>>> import numpy as np
>>> np.set_printoptions(suppress=True, linewidth=120)
>>> def tidy(a):
...     return np.round(a, 2) + 0
... 
>>> mat = np.load("layer10.npy")
>>> mat
array([[ 3,  0,  0, -1,  0,  0,  0, -3],
       [ 0, -2,  0,  0,  3,  0,  0,  0],
       [ 0,  0, -1,  0,  0, -2,  1,  0],
       [-1,  0,  0, -1,  0,  0,  0,  0],
       [ 0, -3,  0,  0,  2,  0,  0,  0],
       [ 0,  0, -3,  0,  0, -1,  2,  0],
       [ 0,  0,  1,  0,  0, -3, -1,  0],
       [ 2,  0,  0, -2,  0,  0,  0,  2]])
>>> x = np.array([-4, -9, -3, 0, -1, -4, -6, -3])
>>> rhs = mat @ x
>>> rhs
array([ -3,  15,   5,   4,  25,   1,  15, -14])
>>> tidy(np.linalg.solve(mat, rhs + mat[:, 7]))
array([-4., -9., -3.,  0., -1., -4., -6., -2.])
>>> tidy(np.linalg.solve(mat.T, mat[1]))
array([0., 1., 0., 0., 0., 0., 0., 0.])
>>> K = np.loadtxt("w.csv", delimiter=",")
>>> K
array([[-0.02, -0.72, -4.66,  5.82, -3.81, -2.83,  2.3 ,  0.28, -0.47,  0.27,  0.25,  1.54,  2.07,  1.77],
       [-1.7 , -1.16,  2.14,  3.47, -3.11,  1.35, -1.82,  0.42,  0.77, -0.99,  3.11,  1.21, -4.19,  4.  ],
       [-0.6 ,  1.5 , -3.67,  5.16, -2.01, -2.65, -0.13, -0.04, -0.44, -0.08, -0.01,  0.84,  2.21,  3.33],
       [-1.49,  0.44,  0.35,  4.07, -2.24,  2.27,  1.1 , -1.58,  2.03, -3.47,  0.84,  2.15, -4.58,  2.58],
       [-3.21,  0.02,  0.82,  4.1 , -3.11,  1.95,  0.18, -1.61,  0.89, -2.39,  1.65,  3.11, -3.66,  3.86],
       [-2.07,  0.88,  0.45,  3.3 , -1.11,  1.5 , -2.03,  0.29,  0.93, -1.35,  0.92,  2.15, -4.05,  4.89],
       [-2.72,  0.43, -4.26,  6.41, -2.05, -4.44,  3.14,  0.96,  1.32,  0.77,  1.34,  2.99,  0.19,  3.85],
       [-1.77,  1.18,  1.54,  4.71, -2.62,  2.47, -0.59, -0.74,  1.85, -4.65, -0.25,  0.98, -4.28,  1.95],
       [-3.53,  0.77,  0.7 ,  2.77, -4.53,  4.04, -1.13, -3.26,  1.8 , -2.25,  2.71,  1.47, -4.8 ,  2.77],
       [-1.22,  1.04, -3.37,  6.34, -2.53, -3.31,  2.54,  0.32, -0.57, -0.19,  1.63,  2.31,  2.03,  3.7 ],
       [-1.88,  0.44, -4.56,  4.99, -2.19, -1.71,  1.66,  1.81, -1.79,  0.01,  2.54,  1.48, -0.03,  2.49],
       [-4.09, -0.52,  2.54,  4.11, -4.96,  3.75, -0.81, -2.14,  0.46, -0.52,  2.01,  1.98, -3.63,  4.75],
       [-1.68,  0.28, -3.83,  6.28, -2.45, -3.76,  2.33,  1.73,  0.66,  1.34,  1.79,  1.73,  1.98,  3.37],
       [-1.  ,  0.38, -5.45,  4.66, -3.12, -1.82,  1.56, -0.36,  0.76,  0.15,  2.31,  1.53, -0.45,  1.73],
       [-2.98,  1.98,  2.58,  5.3 , -4.69,  3.33,  0.03, -1.56, -0.05, -1.71,  2.17, -0.38, -4.59,  2.32],
       [-2.75, -0.94, -4.63,  5.59, -1.52, -1.29, -0.22,  1.68,  2.64, -0.72,  1.41,  1.67,  0.97,  2.19],
       [-2.29,  0.42, -6.14,  5.75, -1.49, -3.48,  0.79,  3.75,  0.85,  1.99,  0.9 ,  1.5 ,  0.08,  4.87],
       [-3.6 ,  1.91, -0.12,  4.14, -5.  ,  5.17, -1.09, -1.57,  1.65, -1.87,  2.04,  0.79, -4.76,  1.7 ],
       [-1.44,  1.38,  1.24,  6.1 , -3.17,  3.1 , -1.28, -0.61,  2.52, -1.63,  0.79,  1.9 , -4.2 ,  3.7 ],
       [-3.83,  1.85,  2.3 ,  3.67, -2.74,  3.05, -0.39, -2.11,  2.04, -3.75,  1.65,  3.09, -4.11,  3.59],
       [-2.74,  1.07,  1.  ,  4.28, -4.02,  4.86, -0.3 , -1.48,  2.88, -1.64,  0.26,  1.08, -3.48,  1.69],
       [-1.63, -0.46, -0.49,  5.34,  0.91,  3.79, -0.62,  0.73, -0.25, -2.61,  1.59,  1.6 , -2.83,  3.56],
       [-1.48,  1.28,  0.68,  2.98, -2.85,  5.72, -2.34, -2.05,  1.37, -1.67,  0.95,  1.76, -6.2 ,  2.62],
       [-1.31,  2.19,  1.23,  4.74, -1.88,  2.72,  0.05, -1.41,  2.5 , -2.22,  2.04,  0.24, -4.87,  4.67],
       [-0.95,  1.56,  2.3 ,  3.87, -5.01,  2.95, -0.38, -2.95, -0.39, -2.46,  2.61,  1.4 , -5.24,  3.77],
       [-2.7 ,  0.03, -4.13,  5.75, -1.81, -1.42,  0.19, -0.65, -0.19, -0.51,  2.04,  1.82,  0.97,  4.54],
       [-2.67,  0.74,  2.11,  4.69, -1.82,  3.63, -0.85, -1.19,  1.5 , -2.36,  2.4 ,  1.52, -5.07,  4.24],
       [-0.71,  1.62,  0.3 ,  4.89, -3.47,  2.85,  0.45, -3.15,  1.22, -3.54,  1.43,  1.86, -4.63,  3.96],
       [-3.01,  1.04, -0.23,  3.86, -3.61,  3.11, -1.19, -1.31,  0.52, -2.93,  1.41,  2.96, -3.39,  2.96],
       [-1.48,  0.81, -3.35,  6.17, -3.17, -3.66,  2.14, -0.34,  0.37,  0.5 ,  2.02,  1.96,  2.59,  3.9 ],
       [-2.14,  1.18,  1.3 ,  4.11, -2.33,  2.41,  0.33, -2.14,  0.91, -1.21,  1.09,  3.32, -2.76,  3.93],
       [-2.36,  1.72, -0.87,  2.78, -3.57,  3.87, -2.83, -2.17,  1.2 , -2.91,  1.23,  0.8 , -4.49,  1.76],
       [-1.88, -0.08, -4.72,  4.66, -0.62, -4.38,  0.54,  0.8 ,  1.58, -0.04,  2.36,  0.96,  1.94,  2.94]])
>>> O, V = np.linalg.qr(K[:, :6])[0], np.linalg.qr(K[:, 6:])[0]
>>> s = np.linalg.svd(O.T @ V, compute_uv=False)
>>> tidy(s)
array([0.99, 0.97, 0.73, 0.64, 0.2 , 0.08])
>>> (s > 0.9).sum()
np.int64(2)
>>> tidy(np.linalg.norm(O @ O.T - V @ V.T, 2))
np.float64(1.0)
